In [1]: import numpy as np

In [2]: np.set_printoptions(suppress=True, linewidth=160)

In [3]: W0 = np.load("out6.npy")

In [4]: print(W0)
[[ 1 -2  4 -8]
 [ 1 -1  1 -1]
 [ 1  0  0  0]]

In [5]: A2 = W0[0, 0] * W0[1:] - np.outer(W0[1:, 0], W0[0])

In [6]: print(A2)
[[ 0  1 -3  7]
 [ 0  2 -4  8]]

In [7]: print(np.flatnonzero(~A2.round(6).any(axis=1)))
[]

In [8]: print(W0[:, 0] / W0[0, 0])
[1. 1. 1.]

In [9]: r0 = np.array([-2, 0])

In [10]: print(np.array([np.convolve(row, r0, "same") for row in W0]))
[[-2  4 -8 16]
 [-2  2 -2  2]
 [-2  0  0  0]]

In [11]: print(np.cross(W0[0, :3], W0[1, :3]))
[2 3 1]

In [12]: print(np.convolve(W0[0], r0))
[-2  4 -8 16  0]

In [13]: print(W0[1] @ W0[0])
15

In [14]: print(np.round(np.linalg.norm(W0, axis=0), 3))
[1.732 2.236 4.123 8.062]

In [15]: print(np.round(np.linalg.norm(W0, axis=1), 3))
[9.22 2.   1.  ]

In [16]: print(round(float(np.linalg.norm(W0, "nuc")), 3))
11.338

In [17]: W = np.array([[1, -3, 2, 0, 0],
    ...:     [-1, 0, 0, -3, 1],
    ...:     [-2, 0, -2, 0, -3],
    ...:     [2, 0, -3, -2, -1]])

In [18]: beta = np.array([-4, -2, 7, 9, 1])

In [19]: H = np.maximum(W0 @ W + beta, 0)

In [20]: print(np.round((H > 0).mean(axis=0), 3))
[0.    0.    1.    1.    0.333]

In [21]: print((H > 0).astype(int))
[[0 0 1 1 0]
 [0 0 1 1 0]
 [0 0 1 1 1]]

In [22]: print(H)
[[ 0  0 25 31  0]
 [ 0  0 10 14  0]
 [ 0  0  9  9  1]]

In [23]: cent = np.array([[3, 3, 0], [3, 1, 3], [1, 2, 3], [2, 3, 1], [3, 2, 0]])

In [24]: print(H @ cent)
[[ 87 143 106]
 [ 38  62  44]
 [ 30  47  36]]

In [25]: print(W @ cent)
[[ -4   4  -3]
 [ -6 -10  -3]
 [-17 -16  -6]
 [ -4  -8 -11]]

In [26]: print((H @ cent).round(6).argmax(axis=1))
[1 1 1]

In [27]: x0 = np.array([3, 2, 6, 9])

In [28]: print(W0 @ np.ones(4))
[-5.  0.  1.]

In [29]: print((W0 * x0).sum(axis=1))
[-49  -2   3]

In [30]: print(W0 @ (2 * x0))
[-98  -4   6]

In [31]: print(W0 @ x0)
[-49  -2   3]

In [32]: print((W0 @ x0).argmax())
2

In [33]: K = np.load("m.npy")

In [34]: print(K)
[[-2.  1.  1.  1.]
 [ 1. -2.  1.  1.]
 [ 1.  1. -2.  1.]
 [ 1.  1.  1. -2.]]

In [35]: print(np.round(np.sort(np.abs(np.linalg.eigvals(K))), 3))
[1. 3. 3. 3.]

In [36]: print(np.allclose(K @ K.T, K.T @ K))
True

In [37]: np.linalg.determinant(K)
AttributeError: module 'numpy.linalg' has no attribute 'determinant'


In [38]: print(round(np.linalg.eigvalsh(K).min(), 3))
-3.0

In [39]: print(np.all(np.linalg.eigvalsh(K) > 0))
False
